>>> import numpy as np
>>> from numpy import linalg as LA
>>> np.set_printoptions(precision=2, suppress=True, linewidth=160, sign=" ")
>>> r0 = np.array([6, -7, 3, 4])
>>> g = np.array([-1, -1, 0])
>>> m1 = r0[:, None] + g[None, :]
>>> m1
array([[ 5,  5,  6],
       [-8, -8, -7],
       [ 2,  2,  3],
       [ 3,  3,  4]])
>>> LA.cond(m1) > 100
np.True_
>>> rng = np.random.default_rng(858)
>>> A2 = m1 + rng.integers(-2, 3, (4, 2)) @ rng.integers(-2, 3, (2, 3))
>>> A2
array([[  5,  -3,   2],
       [ -7, -14, -11],
       [  2,  10,   7],
       [  3,  -1,   2]])
>>> np.abs(A2 - m1).sum(axis=1)
array([ 12,  11,  12,   6])
>>> A2 - m1
array([[ 0, -8, -4],
       [ 1, -6, -4],
       [ 0,  8,  4],
       [ 0, -4, -2]])
>>> A2 - A2[0]
array([[  0,   0,   0],
       [-12, -11, -13],
       [ -3,  13,   5],
       [ -2,   2,   0]])
>>> np.unravel_index(np.abs(A2).argmax(), A2.shape)
(np.int64(1), np.int64(1))
>>> A2[:, 3]
Traceback (most recent call last):
  File "<python-input-15>", line 1, in <module>
    A2[:, 3]
    ~~^^^^^^
IndexError: index 3 is out of bounds for axis 1 with size 3
>>> np.abs(A2).max()
np.int64(14)
>>> np.count_nonzero(A2)
np.int64(12)
>>> A2.sum(axis=0)
array([ 3, -8,  0])
>>> LA.matrix_rank(A2)
np.int64(3)
>>> A2.sum(axis=1)
array([  4, -32,  19,   4])
>>> LA.svd(A2, compute_uv=False)
array([ 22.71,   7.38,   0.81])
>>> A2.mean(axis=0)
array([ 0.75, -2.  ,  0.  ])
>>> left, sig, Vt = LA.svd(m1)
>>> sig.round(2) + 0
array([ 17.65,   1.61,   0.  ])
>>> A2 = left[:, :2] @ np.diag(sig[:2]) @ Vt[:2]
>>> LA.matrix_rank(m1, rtol=0.05)
np.int64(2)
>>> round(LA.norm(m1 - A2) / LA.norm(m1), 2)
np.float64(0.0)
>>> left, sig, Vt = LA.svd(m1)
>>> V = Vt[:(sig > 1e-8).sum()]
>>> x = m1[3] + -2 * m1[0] + rng.integers(2) * np.eye(3)[2]
>>> x
array([-7., -7., -8.])
>>> np.diag(V.T @ V)
array([ 0.5,  0.5,  1. ])
>>> np.allclose(V.T @ V @ x, x)
True
>>> LA.matrix_rank(np.vstack([m1, x]))
np.int64(2)
>>> mat = np.load("data.npy")
>>> mat
array([[ 2, -3,  0,  0],
       [ 2, -1,  0,  0],
       [ 0,  0,  2, -3],
       [ 0,  0,  2, -1]])
>>> assert mat == mat.T
Traceback (most recent call last):
  File "<python-input-37>", line 1, in <module>
    assert mat == mat.T
           ^^^^^^^^^^^^
ValueError: The truth value of an array with more than one element is ambiguous. Use a.any() or a.all()
>>> LA.matrix_power(mat, 3)
array([[-10,   9,   0,   0],
       [ -6,  -1,   0,   0],
       [  0,   0, -10,   9],
       [  0,   0,  -6,  -1]])
>>> mat @ mat
array([[-2, -3,  0,  0],
       [ 2, -5,  0,  0],
       [ 0,  0, -2, -3],
       [ 0,  0,  2, -5]])
>>> np.round(np.abs(LA.eigvals(mat)).max(), 2)
np.float64(2.0)
>>> np.round(LA.det(mat), 2)
np.float64(16.0)
>>> np.trace(mat)
np.int64(2)
>>> np.allclose(mat @ mat.T, mat.T @ mat)
False
>>> M = np.loadtxt("test7.csv", delimiter=",")
>>> M
array([[-0.24, -0.19, -0.64],
       [ 0.16, -0.91,  0.35],
       [ 0.  , -0.35, -0.64],
       [ 0.96,  0.11, -0.22]])
>>> A2 = np.c_[M[:, :2] @ np.array([[3, 6], [-2, 8]]), np.array([3, 3, 2, 3])]
>>> A2
array([[-0.35, -2.92,  3.  ],
       [ 2.3 , -6.33,  3.  ],
       [ 0.71, -2.82,  2.  ],
       [ 2.66,  6.59,  3.  ]])
>>> np.round(LA.norm(A2 - M @ LA.lstsq(M, A2)[0], axis=0), 2) + 0
array([ 0.  ,  0.  ,  1.63])
>>> np.round(LA.lstsq(M, A2[:, 0])[0], 2) + 0
array([ 3., -2.,  0.])
>>> LA.norm(LA.qr(M)[0].T @ A2, axis=0) ** 2 / ((A2 ** 2).sum(axis=0) + 1e-12)
array([ 1.  ,  1.  ,  0.91])
>>> W0 = np.load("run11.npy")
>>> W0
array([[ -0.05,   0.02,  -0.04,   0.07],
       [  1.99, -10.07,  14.09, -10.02],
       [  1.02,  -5.01,   7.03,  -4.98]])
>>> x = np.array([2, -1, 3, 0])
>>> W0 @ x
array([-0.24, 56.32, 28.14])
>>> W0 @ np.eye(4)[1]
array([  0.02, -10.07,  -5.01])
>>> LA.norm(W0 @ x) <= LA.norm(W0, 2) * LA.norm(x) + 1e-9
np.True_
>>> (W0 @ x).argmax()
np.int64(1)
>>> x @ W0
Traceback (most recent call last):
  File "<python-input-58>", line 1, in <module>
    x @ W0
    ~~^~~~
ValueError: matmul: Input operand 1 has a mismatch in its core dimension 0, with gufunc signature (n?,k),(k,m?)->(n?,m?) (size 3 is different from 4)
>>> W0 * x
array([[-0.1 , -0.02, -0.12,  0.  ],
       [ 3.98, 10.07, 42.27, -0.  ],
       [ 2.04,  5.01, 21.09, -0.  ]])
>>> (W0 * x).sum(axis=1)
array([-0.24, 56.32, 28.14])
>>> np.round(W0 @ np.ones(4), 2) + 0
array([ 0.  , -4.01, -1.94])
>>> th = np.deg2rad(72)
>>> arr = np.eye(3)
>>> arr[np.ix_([2, 0], [2, 0])] = [[np.cos(th), -np.sin(th)], [np.sin(th), np.cos(th)]]
>>> arr
array([[ 0.31,  0.  ,  0.95],
       [ 0.  ,  1.  ,  0.  ],
       [-0.95,  0.  ,  0.31]])
>>> np.round(arr.T @ arr, 2) + 0
array([[ 1.,  0.,  0.],
       [ 0.,  1.,  0.],
       [ 0.,  0.,  1.]])
>>> A2 = arr + rng.integers(-2, 3, (3, 1)) @ rng.integers(-2, 3, (1, 3))
>>> A2
array([[ 1.31,  1.  , -1.05],
       [ 0.  ,  1.  ,  0.  ],
       [-1.95, -1.  ,  2.31]])
>>> np.abs(A2 - arr).sum(axis=1)
array([ 4.,  0.,  4.])
>>> LA.matrix_rank(A2 - arr, tol=1e-8)
np.int64(1)
>>> A2 - arr
array([[ 1.,  1., -2.],
       [ 0.,  0.,  0.],
       [-1., -1.,  2.]])
>>> Q, _ = LA.qr(np.array([[1.8], [0.5], [-1.4]]))
>>> J = Q @ Q.T
>>> J
array([[ 0.59,  0.17, -0.46],
       [ 0.17,  0.05, -0.13],
       [-0.46, -0.13,  0.36]])
>>> np.allclose(J[:-1].T @ LA.lstsq(J[:-1].T, J[-1])[0], J[-1])
True
>>> np.abs(np.diag(LA.qr(J)[1])) > 1e-9
array([ True, False, False])
>>> rk = LA.matrix_rank(J)
>>> rk
np.int64(1)
>>> N = LA.svd(J)[2][rk:].T
>>> N @ N.T
array([[ 0.41, -0.17,  0.46],
       [-0.17,  0.95,  0.13],
       [ 0.46,  0.13,  0.64]])
>>> LA.matrix_rank(J.T @ J), LA.matrix_rank(J @ J.T)
(np.int64(1), np.int64(1))
>>> N.shape
(3, 2)
>>> [int(LA.matrix_rank(J[:, :j + 1])) for j in range(3)]
[1, 1, 1]
>>> [int(LA.matrix_rank(J[:i])) for i in range(1, len(J) + 1)]
[1, 1, 1]
>>> np.argsort(-LA.norm(J, axis=0).round(6), kind="stable")[:3]
array([ 0,  2,  1])
>>> np.round(np.poly(J), 2) + 0
array([ 1., -1.,  0.,  0.])
>>> np.round(LA.det(J.T), 2)
np.float64(-0.0)
>>> round(LA.det(2 * J), 2), round(LA.det(J), 2)
(np.float64(-0.0), np.float64(-0.0))
>>> np.einsum("ij,ji->", J, J)
np.float64(1.0)
>>> round(float(LA.det(J[::-1])), 2)
0.0
>>> A = np.load("w.npy")
>>> A
array([[ 1.66,  1.64,  1.88],
       [ 0.51, -2.88,  0.68],
       [ 2.41,  0.38,  1.74],
       [ 2.51, -0.27,  1.62],
       [ 1.89, -0.24,  2.31],
       [ 1.52,  1.13, -2.33],
       [-1.44,  2.54, -0.68],
       [-0.69,  1.38, -2.57],
       [-2.96, -0.22, -0.45],
       [-0.45,  1.63, -2.48],
       [-2.18,  0.06, -2.06],
       [ 1.9 , -2.26,  0.53],
       [-1.77, -2.38, -0.44],
       [ 1.53,  0.81, -2.45],
       [-2.57,  1.07,  1.12],
       [ 0.87, -2.26, -1.77],
       [-2.31,  1.9 ,  0.24],
       [ 2.87, -0.25,  0.84],
       [-1.45, -0.01,  2.63],
       [-1.77,  1.36, -2.  ],
       [-0.52, -2.95,  0.03],
       [ 2.97,  0.24, -0.37],
       [-0.07,  2.98,  0.3 ],
       [-0.51,  0.85, -2.83],
       [-0.92, -2.27, -1.73],
       [ 2.41, -1.03, -1.45],
       [ 0.1 ,  1.28,  2.71]])
>>> cen = (A - A.mean(axis=0)) / A.std(axis=0)
>>> cen.std(axis=0)
array([ 1.,  1.,  1.])
>>> beta = LA.lstsq(np.delete(cen, 2, axis=1), cen[:, 2])[0]
>>> np.round(1 - np.var(cen[:, 2] - np.delete(cen, 2, axis=1) @ beta), 2)
np.float64(0.04)
>>> np.abs(beta).argmax()
np.int64(0)
>>> cen = A - A.mean(axis=0)
>>> V = LA.svd(cen)[2][:1]
>>> A2 = cen - cen @ V.T @ V
>>> np.cov(cen @ V.T, rowvar=False)
array( 4.05)
>>> np.diag(V.T @ V)
array([ 0.59,  0.11,  0.3 ])
>>> A2.std(axis=0)
array([ 0.97,  1.5 ,  1.34])
